In [1]: import numpy as np

In [2]: from numpy import linalg as LA

In [3]: np.set_printoptions(precision=1, suppress=True, linewidth=100)

In [4]: E = np.load("test8.npy")

In [5]: print(E.round(1) + 0)
[[-0.3 -0.3 -0.3  0.5 -0.6]
 [ 0.3  0.  -0.3 -0.4 -0.4]
 [-0.1  0.2 -0.3 -0.6 -0.3]
 [-0.1 -0.3  0.1 -0.3 -0.2]
 [ 0.1  0.7 -0.5  0.3  0. ]
 [ 0.2  0.4  0.7  0.1 -0.5]
 [ 0.8 -0.4 -0.1  0.2  0. ]]

In [6]: # columns are unit length and at right angles

In [7]: w1 = np.array([[3, 3, 1, 3, 3, 2],
   ...:     [2, 0, 0, 3, 2, 3],
   ...:     [2, 2, 3, 1, 3, 0],
   ...:     [3, 1, 1, 1, 1, 1],
   ...:     [1, 2, 3, 3, 2, 0]])

In [8]: beta = np.array([-2, 1, 3, 4, -3, -3])

In [9]: act = np.maximum(E @ w1 + beta, 0)

In [10]: print((act > 0).mean(axis=0))
[0.1 0.7 1.  1.  0.  0. ]

In [11]: cent = np.array([[2, 1], [1, 0], [3, 1], [2, 3], [0, 3], [2, 0]])

In [12]: print((act @ cent).round(6).argmax(axis=1))
[0 1 1 0 1 0 0]

In [13]: w1 @ cent
Out[13]: 
array([[22, 22],
       [16, 17],
       [17, 17],
       [14, 10],
       [19, 19]])

In [14]: X = np.array([[0, 4, -3, 1, 4, 2],
    ...:     [-1, -5, 5, 5, -4, 5],
    ...:     [5, 4, 5, 3, 3, -2],
    ...:     [-5, 3, -4, -1, -4, 2]])

In [15]: X
Out[15]: 
array([[ 0,  4, -3,  1,  4,  2],
       [-1, -5,  5,  5, -4,  5],
       [ 5,  4,  5,  3,  3, -2],
       [-5,  3, -4, -1, -4,  2]])

In [16]: blk = np.stack([X, -2 * X, X[::-1]])

In [17]: LA.norm(blk, axis=(1, 2))
Out[17]: array([17.9, 35.9, 17.9])

In [18]: blk.sum(axis=0)
Out[18]: 
array([[-5, -1, -1, -2, -8,  0],
       [ 6,  9,  0, -2,  7, -7],
       [-6, -9,  0,  2, -7,  7],
       [ 5,  1,  1,  2,  8,  0]])

In [19]: blk.shape
Out[19]: (3, 4, 6)

In [20]: LA.matrix_rank(blk.reshape(3, -1))
Out[20]: np.int64(2)

In [21]: rng = np.random.default_rng(315802)

In [22]: A2 = X + rng.integers(-2, 3, (4, 2)) @ rng.integers(-2, 3, (2, 6))

In [23]: A2
Out[23]: 
array([[ 4,  8, -7,  5,  4,  2],
       [-3, -7,  7, -1, -2,  3],
       [ 9,  8,  1,  7,  3, -2],
       [-3,  5, -6, -3, -2,  0]])

In [24]: A2 - X
Out[24]: 
array([[ 4,  4, -4,  4,  0,  0],
       [-2, -2,  2, -6,  2, -2],
       [ 4,  4, -4,  4,  0,  0],
       [ 2,  2, -2, -2,  2, -2]])

In [25]: np.round(LA.svd(A2 - X, compute_uv=False), 1) + 0
Out[25]: array([13.1,  6.1,  0. ,  0. ])
